>>> import numpy as np
>>> import numpy.linalg as la
>>> np.set_printoptions(precision=4, suppress=True, linewidth=120, legacy="1.25")
>>> rd = lambda a: np.round(a, 4) + 0
>>> K = np.load("data.npy")
>>> K
array([[0, 0, 0, 0, 1, 0, 0, 0, 0, 0, 0],
       [0, 0, 0, 1, 0, 0, 1, 1, 1, 0, 1],
       [0, 0, 0, 0, 0, 1, 1, 0, 0, 0, 0],
       [0, 1, 0, 0, 0, 0, 0, 1, 1, 0, 0],
       [1, 0, 0, 0, 0, 0, 0, 0, 0, 0, 0],
       [0, 0, 1, 0, 0, 0, 1, 0, 0, 1, 0],
       [0, 1, 1, 0, 0, 1, 0, 0, 0, 1, 0],
       [0, 1, 0, 1, 0, 0, 0, 0, 0, 1, 1],
       [0, 1, 0, 1, 0, 0, 0, 0, 0, 0, 1],
       [0, 0, 0, 0, 0, 1, 1, 1, 0, 0, 0],
       [0, 1, 0, 0, 0, 0, 0, 1, 1, 0, 0]])
>>> K @ K
array([[1, 0, 0, 0, 0, 0, 0, 0, 0, 0, 0],
       [0, 5, 1, 2, 0, 1, 0, 2, 2, 2, 2],
       [0, 1, 2, 0, 0, 1, 1, 0, 0, 2, 0],
       [0, 2, 0, 3, 0, 0, 1, 1, 1, 1, 3],
       [0, 0, 0, 0, 1, 0, 0, 0, 0, 0, 0],
       [0, 1, 1, 0, 0, 3, 2, 1, 0, 1, 0],
       [0, 0, 1, 1, 0, 2, 4, 2, 1, 1, 1],
       [0, 2, 0, 1, 0, 1, 2, 4, 3, 0, 1],
       [0, 2, 0, 1, 0, 0, 1, 3, 3, 0, 1],
       [0, 2, 2, 1, 0, 1, 1, 0, 0, 3, 1],
       [0, 2, 0, 3, 0, 0, 1, 1, 1, 1, 3]])
>>> np.flatnonzero(la.matrix_power((K != 0) + (K.T != 0) + np.eye(11), 11)[5])
array([ 1,  2,  3,  5,  6,  7,  8,  9, 10])
>>> J = np.array([[4, 0, 0, 0, 0, 0],
...     [0, 4, 0, 0, 0, 0],
...     [0, 0, 2, 0, 0, 0],
...     [5, 5, 5, 2, 0, 0],
...     [0, 0, 0, 5, 3, 0],
...     [2, 1, 4, 1, 5, 0]])
>>> # triangular, det is the product of the diagonal
>>> np.allclose(J[:-1].T @ la.lstsq(J[:-1].T, J[-1])[0], J[-1])
True
>>> la.lstsq(J[:-1].T, J[-1])[2]
5
>>> np.unique(J.round(6), axis=0).shape
(6, 6)
